$ ipython --no-banner

In [1]: import numpy as np

In [2]: np.set_printoptions(precision=2, suppress=True, linewidth=100)

In [3]: def rnd(a):
   ...:     return np.round(a, 2) + 0
   ...: 

In [4]: q, _ = np.linalg.qr(np.array([[-0.2, 1.5, -1.9], [0.0, 2.0, 0.0], [0.3, -0.6, -0.9]]))

In [5]: A = 3 * q

In [6]: rnd(A)
Out[6]: 
array([[-1.66, -1.04,  2.27],
       [ 0.  , -2.73, -1.25],
       [ 2.5 , -0.69,  1.51]])

In [7]: x = np.array([-2, -1, 2])

In [8]: rhs = A @ x

In [9]: rnd(rhs)
Out[9]: array([ 8.91,  0.23, -1.27])

In [10]: rnd(np.linalg.solve(A, -3 * rhs))
Out[10]: array([ 6.,  3., -6.])

In [11]: rnd(np.linalg.solve(A, rhs + A[:, 2]))
Out[11]: array([-2., -1.,  3.])

In [12]: rnd(np.linalg.solve(A.T, A[1]))
Out[12]: array([0., 1., 0.])

In [13]: T = np.stack([A, 2 * A, A[::-1]])

In [14]: (T @ A.T).shape
Out[14]: (3, 3, 3)

In [15]: np.linalg.matrix_rank(T.reshape(3, -1))
Out[15]: np.int64(2)

In [16]: rnd(np.einsum("bij,cij->bc", T, T))
Out[16]: 
array([[ 27.,  54.,   9.],
       [ 54., 108.,  18.],
       [  9.,  18.,  27.]])

In [17]: other = np.linalg.inv(A)

In [18]: rnd(np.linalg.inv(other))
Out[18]: 
array([[-1.66, -1.04,  2.27],
       [ 0.  , -2.73, -1.25],
       [ 2.5 , -0.69,  1.51]])

In [19]: rnd(np.linalg.cond(A))
Out[19]: np.float64(1.0)

In [20]: rnd(np.linalg.slogdet(A)[0])
Out[20]: np.float64(1.0)

In [21]: np.allclose(other, A.T)
Out[21]: False

In [22]: rng = np.random.default_rng(450854)

In [23]: other = A + rng.integers(-2, 3, (3, 1)) @ rng.integers(-2, 3, (1, 3))

In [24]: rnd(other)
Out[24]: 
array([[ 0.34, -3.04,  4.27],
       [ 0.  , -2.73, -1.25],
       [ 4.5 , -2.69,  3.51]])

In [25]: np.abs(other - A).sum(axis=1)
Out[25]: array([6., 0., 6.])

In [26]: other - A
Out[26]: 
array([[ 2., -2.,  2.],
       [ 0.,  0.,  0.],
       [ 2., -2.,  2.]])

In [27]: rnd(np.linalg.svd(other - A, compute_uv=False))
Out[27]: array([4.9, 0. , 0. ])
